$ ipython --no-banner

In [1]: import numpy as np

In [2]: import numpy.linalg as la

In [3]: np.set_printoptions(suppress=True, linewidth=160)

In [4]: rnd = lambda a: np.round(a, 2) + 0

In [5]: J = np.loadtxt("dump.csv", delimiter=",")

In [6]: print(J)
[[109.  38. -67.  25.   7.  55.  -2.  43.  24.  43.  24.]
 [ 38. 131. -56.  25. -27.   9. -10. -64.  34.  -7.  -6.]
 [-67. -56. 148. -22.  -7. -15.  28.   7.   3. -23. -45.]
 [ 25.  25. -22. 110.  38.  32.  24. -17. -11.  11.  10.]
 [  7. -27.  -7.  38.  76.  28.  -3. -18. -48.  82.  22.]
 [ 55.   9. -15.  32.  28.  74.  10.  25.   5.  57.  -6.]
 [ -2. -10.  28.  24.  -3.  10. 117.  49. -40. -15. -68.]
 [ 43. -64.   7. -17. -18.  25.  49. 148.  12. -17. -12.]
 [ 24.  34.   3. -11. -48.   5. -40.  12. 124. -13.  49.]
 [ 43.  -7. -23.  11.  82.  57. -15. -17. -13. 170.  67.]
 [ 24.  -6. -45.  10.  22.  -6. -68. -12.  49.  67. 122.]]

In [7]: # symmetric, so the eigenvalues are real

In [8]: O, R = la.qr(J)

In [9]: print(rnd(np.trace(O @ O.T)))
11.0

In [10]: print(np.allclose(R.T @ R, J.T @ J))
True

In [11]: print(rnd(abs(R[0, 0])), rnd(la.norm(J[:, 0])))
162.38 162.38

In [12]: arr = np.load("data.npy")

In [13]: print(rnd(arr))
[[  2.03   3.87 -13.53 -13.34]
 [  2.07   3.64 -12.68 -12.17]
 [  2.07   3.64 -12.67 -12.16]
 [  2.07   3.61 -12.56 -12.01]
 [  2.08   3.11 -10.77  -9.62]
 [  2.01   2.67  -9.25  -7.67]
 [  1.63   1.78  -6.37  -4.3 ]
 [  1.58   1.7   -6.13  -4.03]
 [  1.3    1.33  -4.99  -2.89]
 [  0.95   0.95  -3.86  -1.89]
 [  0.94   0.94  -3.81  -1.85]
 [  0.94   0.94  -3.81  -1.84]
 [  0.91   0.92  -3.75  -1.8 ]
 [  0.78   0.79  -3.38  -1.51]
 [  0.51   0.56  -2.67  -1.03]
 [  0.04   0.     0.11   0.04]
 [  0.16   0.01   0.35   0.13]
 [  0.91   0.15   1.23   0.66]
 [  0.97   0.16   1.29   0.7 ]
 [  1.33   0.24   1.59   0.97]
 [  1.78   0.34   1.93   1.3 ]
 [  3.22   0.64   2.91   2.46]
 [  3.71   0.74   3.21   2.87]
 [  4.6    0.92   3.76   3.64]
 [  4.68   0.94   3.81   3.72]
 [  6.23   1.24   4.73   5.13]
 [  6.43   1.28   4.85   5.32]
 [  7.03   1.4    5.2    5.88]
 [  9.74   1.91   6.78   8.56]
 [ 10.22   2.     7.06   9.05]
 [ 11.82   2.29   7.99  10.71]]

In [14]: print(rnd(np.trace(la.pinv(arr) @ arr)))
3.0

In [15]: print(np.allclose(arr[:-1].T @ la.lstsq(arr[:-1].T, arr[-1])[0], arr[-1]))
True

In [16]: print(la.lstsq(arr[:-1].T, arr[-1])[2])
3
